$ python3 -q
>>> import numpy as np
>>> from numpy import linalg as LA
>>> np.set_printoptions(precision=4, suppress=True, linewidth=200)
>>> tidy = lambda a: np.round(a, 4) + 0
>>> A = np.load("layer16.npy")
>>> A
array([[ 0.8, -0.3, -0.6, -0.3],
       [-0.6, -0.2,  0.4, -1.2],
       [-1. ,  1.3, -0.1, -2.3],
       [ 1.3,  0.4, -0.1,  0.8]])
>>> r0, r1 = A[3], A[1]
>>> r0 @ r1
np.float64(-1.86)
>>> pr = (r0 @ r1) / (r0 @ r0) * r0
>>> tidy((r1 - pr) @ r0)
np.float64(0.0)
>>> tidy(r1 - pr)
array([ 0.3672,  0.0976,  0.3256, -0.6048])
>>> LA.matrix_rank(np.outer(r0, r1))
np.int64(1)
>>> rng = np.random.default_rng(27930)
>>> idx = rng.permutation(4)
>>> idx
array([1, 3, 0, 2])
>>> Y = A[idx][:, idx]
>>> Y
array([[-0.2, -1.2, -0.6,  0.4],
       [ 0.4,  0.8,  1.3, -0.1],
       [-0.3, -0.3,  0.8, -0.6],
       [ 1.3, -2.3, -1. , -0.1]])
>>> np.diag(Y)
array([-0.2,  0.8,  0.8, -0.1])
>>> E = np.load("w.npy")
>>> E
array([[-1.,  3.,  0.,  0.],
       [ 1.,  3.,  0.,  0.],
       [ 0.,  0.,  1.,  0.],
       [ 0.,  0.,  5.,  1.]])
>>> r0 = np.array([6, -9, -2, -4])
>>> Y = E + np.outer(r0, np.eye(4)[1])
>>> LA.matrix_rank(Y - E)
np.int64(1)
>>> Y
array([[-1.,  9.,  0.,  0.],
       [ 1., -6.,  0.,  0.],
       [ 0., -2.,  1.,  0.],
       [ 0., -4.,  5.,  1.]])
>>> hat = np.triu(np.array([[2, 1, -3, 2], [-3, 2, 1, -2], [1, 2, 1, 2], [-1, 1, 0, -2]]), 1) + np.eye(4)
>>> Y = hat @ E @ LA.inv(hat)
>>> tidy(np.poly(Y))
array([ 1., -4., -1., 10., -6.])
>>> hat @ E - E @ hat
array([[  1.,   4.,   1.,  10.],
       [  0.,  -1.,  -9.,   2.],
       [  0.,   0.,  10.,   0.],
       [  0.,   0.,   0., -10.]])
>>> LA.matrix_rank(Y)
np.int64(4)
>>> Y = np.array([[-5], [1]])
>>> M = np.block([[np.zeros((2, 2)), Y], [Y.T, np.zeros((1, 1))]])
>>> M
array([[ 0.,  0., -5.],
       [ 0.,  0.,  1.],
       [-5.,  1.,  0.]])
>>> def softmax(z):
...     e = np.exp(z - z.max(axis=-1, keepdims=True))
...     return e / e.sum(axis=-1, keepdims=True)
... 
>>> softmax(M).sum(axis=1)
array([1., 1., 1.])
>>> tidy(softmax(M[0]))
array([0.4983, 0.4983, 0.0034])
>>> scores = M @ M.T / np.sqrt(3)
>>> tidy(softmax(scores)[0] @ M)
array([ 0.,  0., -5.])
>>> tidy(softmax(scores))
array([[1.    , 0.    , 0.    ],
       [0.0197, 0.6279, 0.3525],
       [0.    , 0.    , 1.    ]])
>>> feats = np.load("dump.npy")
>>> feats
array([[ 20.0124,  -0.0106,   0.0323, -20.0254],
       [ 10.0216,  -0.0191,  -0.0258, -10.0947],
       [ 14.8872,  -0.0317,   0.0858, -15.0165]])
>>> T = np.stack([feats, 3 * feats, feats[::-1]])
>>> LA.matrix_rank(T)
array([3, 3, 3])
>>> tidy(np.einsum("bij,cij->bc", T, T))
array([[ 1450.9828,  4352.9483,  1399.6227],
       [ 4352.9483, 13058.845 ,  4198.8682],
       [ 1399.6227,  4198.8682,  1450.9828]])
>>> tidy(T.sum(axis=0))
array([[ 94.9368,  -0.0741,   0.215 , -95.1181],
       [ 50.108 ,  -0.0955,  -0.129 , -50.4735],
       [ 79.5612,  -0.1374,   0.3755, -80.0914]])
>>> (T @ feats.T).shape
(3, 3, 3)
>>> tidy(feats.sum(axis=1))
array([ 0.0087, -0.118 , -0.0752])
>>> tidy(feats.sum(axis=0))
array([ 44.9212,  -0.0614,   0.0923, -45.1366])
>>> tidy(LA.norm(feats))
np.float64(38.0918)
>>> np.unravel_index(np.abs(feats).argmax(), feats.shape)
(np.int64(0), np.int64(3))
>>> tidy(feats.mean(axis=0))
array([ 14.9737,  -0.0205,   0.0308, -15.0455])
>>> tidy(LA.svd(feats, compute_uv=False))
array([38.0916,  0.0869,  0.0575])
>>> LA.matrix_rank(feats)
np.int64(3)
>>> feats.shape
(3, 4)
>>> arr = np.arange(4).reshape(2, 2) + 4
>>> arr
array([[4, 5],
       [6, 7]])
>>> Uu, s, vt = LA.svd(arr)
>>> tidy(s)
array([11.2236,  0.1782])
>>> np.argmax(s[:-1] / (s[1:] + 1e-6)) + 1
np.int64(1)
>>> Y = Uu[:, :1] @ np.diag(s[:1]) @ vt[:1]
>>> LA.matrix_rank(Y)
np.int64(1)
>>> tidy(np.abs(arr - Y).max())
np.float64(0.1122)
>>> r0 = np.array([5, -4, 0])
>>> np.polyval(r0, arr[0])
array([ 64, 105])
>>> np.convolve(arr[0], r0)
array([ 20,   9, -20,   0])
>>> np.correlate(arr[0], arr[1], "full")
array([28, 59, 30])
>>> tidy(LA.norm(arr, 2) / LA.norm(arr))
np.float64(0.9999)
>>> LA.matrix_rank(arr, rtol=0.1)
np.int64(1)
>>> W0 = np.load("mat.npy")
>>> W0
array([[ -7,  28,   7, -28],
       [ 49, -28, -49,  28],
       [  2,  -8,  -2,   8],
       [-14,   8,  14,  -8]])
>>> # rows and columns are dependent
>>> Uu, s, vt = LA.svd(W0)
>>> np.argmax(s[:-1] / (s[1:] + 1e-6)) + 1
np.int64(2)
>>> Y = Uu[:, :2] @ np.diag(s[:2]) @ vt[:2]
>>> LA.matrix_rank(W0, rtol=0.05)
np.int64(2)
>>> tidy(LA.norm(W0 - Y, 2)), tidy(s[2])
(np.float64(0.0), np.float64(0.0))
>>> LA.matrix_rank(Y)
np.int64(2)
>>> m1 = np.load("run7.npy")
>>> m1
array([[ 0.9647,  0.8397, -0.9846],
       [-0.3364,  0.7895, -0.9797],
       [-0.9984,  0.6169, -0.9458],
       [ 0.0599,  0.8483, -0.9899],
       [ 0.7398,  0.7818, -0.9732],
       [ 0.9944,  0.6044, -0.8511],
       [-0.4621, -0.8306,  0.9861],
       [-0.8787,  0.5227, -0.8692],
       [ 0.9805, -0.8275,  0.9905],
       [-0.1194,  0.7443, -0.9667],
       [-0.9654,  0.5299, -0.8854],
       [ 0.9716,  0.3275, -0.508 ],
       [-0.917 , -0.8565,  0.9888],
       [ 0.6584,  0.537 , -0.8367],
       [-0.2821,  0.5299, -0.8538],
       [ 0.9743, -0.0599,  0.2821],
       [ 0.8483,  0.3627, -0.6107],
       [ 0.9997,  0.8591, -0.9837],
       [ 0.5581,  0.1489, -0.2636],
       [-0.9938,  0.5581, -0.9138],
       [-0.1781, -0.2821,  0.537 ],
       [-0.9626,  0.2636, -0.6169],
       [-0.9579, -0.207 ,  0.2913],
       [ 0.493 ,  0.7014, -0.9468],
       [ 0.8717,  0.8832, -0.9932],
       [ 0.9816,  0.3004, -0.4462],
       [-0.4053, -0.02  ,  0.01  ]])
>>> Y = m1 / LA.norm(m1, axis=1, keepdims=True)
>>> cov = Y @ Y.T
>>> (cov - 2 * np.eye(27)).round(6).argmax(axis=1)
array([17, 14,  7,  9, 24, 16, 20,  2, 15,  3, 19, 25,  6,  4,  1,  8,  5,  0, 25, 10,  6, 10, 26,  4,  4, 18, 22])
>>> tidy(LA.norm(Y, axis=1))
array([1., 1., 1., 1., 1., 1., 1., 1., 1., 1., 1., 1., 1., 1., 1., 1., 1., 1., 1., 1., 1., 1., 1., 1., 1., 1., 1.])
>>> tidy(np.degrees(np.arccos(np.clip(cov[3, 24], -1, 1))))
np.float64(30.6443)
>>> Y = m1 + rng.integers(-2, 3, (27, 2)) @ rng.integers(-2, 3, (2, 3))
>>> tidy(Y)
array([[-5.0353,  8.8397, -4.9846],
       [ 3.6636, -3.2105, -0.9797],
       [-2.9984,  0.6169,  3.0542],
       [-0.9401,  0.8483,  1.0101],
       [ 5.7398, -5.2182,  1.0268],
       [-0.0056,  0.6044,  1.1489],
       [-2.4621,  3.1694, -3.0139],
       [-2.8787,  4.5227, -4.8692],
       [-2.0195,  3.1725, -1.0095],
       [-1.1194,  2.7443, -2.9667],
       [ 0.0346,  0.5299, -2.8854],
       [-0.0284,  2.3275, -2.508 ],
       [ 5.083 , -8.8565,  4.9888],
       [ 2.6584, -1.463 , -0.8367],
       [-3.2821,  4.5299, -2.8538],
       [-1.0257,  1.9401,  0.2821],
       [-4.1517,  6.3627, -2.6107],
       [ 1.9997, -1.1409,  1.0163],
       [-2.4419,  2.1489,  1.7364],
       [ 5.0062, -7.4419,  3.0862],
       [-3.1781,  1.7179,  2.537 ],
       [ 1.0374,  0.2636, -4.6169],
       [-1.9579,  1.793 , -1.7087],
       [-0.507 ,  2.7014, -2.9468],
       [ 4.8717, -3.1168, -0.9932],
       [-2.0184,  4.3004, -2.4462],
       [ 0.5947, -0.02  , -1.99  ]])
>>> tidy(Y - m1)
array([[-6.,  8., -4.],
       [ 4., -4.,  0.],
       [-2.,  0.,  4.],
       [-1.,  0.,  2.],
       [ 5., -6.,  2.],
       [-1.,  0.,  2.],
       [-2.,  4., -4.],
       [-2.,  4., -4.],
       [-3.,  4., -2.],
       [-1.,  2., -2.],
       [ 1.,  0., -2.],
       [-1.,  2., -2.],
       [ 6., -8.,  4.],
       [ 2., -2.,  0.],
       [-3.,  4., -2.],
       [-2.,  2.,  0.],
       [-5.,  6., -2.],
       [ 1., -2.,  2.],
       [-3.,  2.,  2.],
       [ 6., -8.,  4.],
       [-3.,  2.,  2.],
       [ 2.,  0., -4.],
       [-1.,  2., -2.],
       [-1.,  2., -2.],
       [ 4., -4.,  0.],
       [-3.,  4., -2.],
       [ 1.,  0., -2.]])
>>> tidy(LA.svd(Y - m1, compute_uv=False))
array([27.2677, 10.6054,  0.    ])
>>> np.abs(Y - m1).sum(axis=1)
array([18.,  8.,  6.,  3., 13.,  3., 10., 10.,  9.,  5.,  3.,  5., 18.,  4.,  9.,  4., 13.,  5.,  7., 18.,  7.,  6.,  5.,  5.,  8.,  9.,  3.])
>>> LA.matrix_rank(Y - m1, tol=1e-8)
np.int64(2)
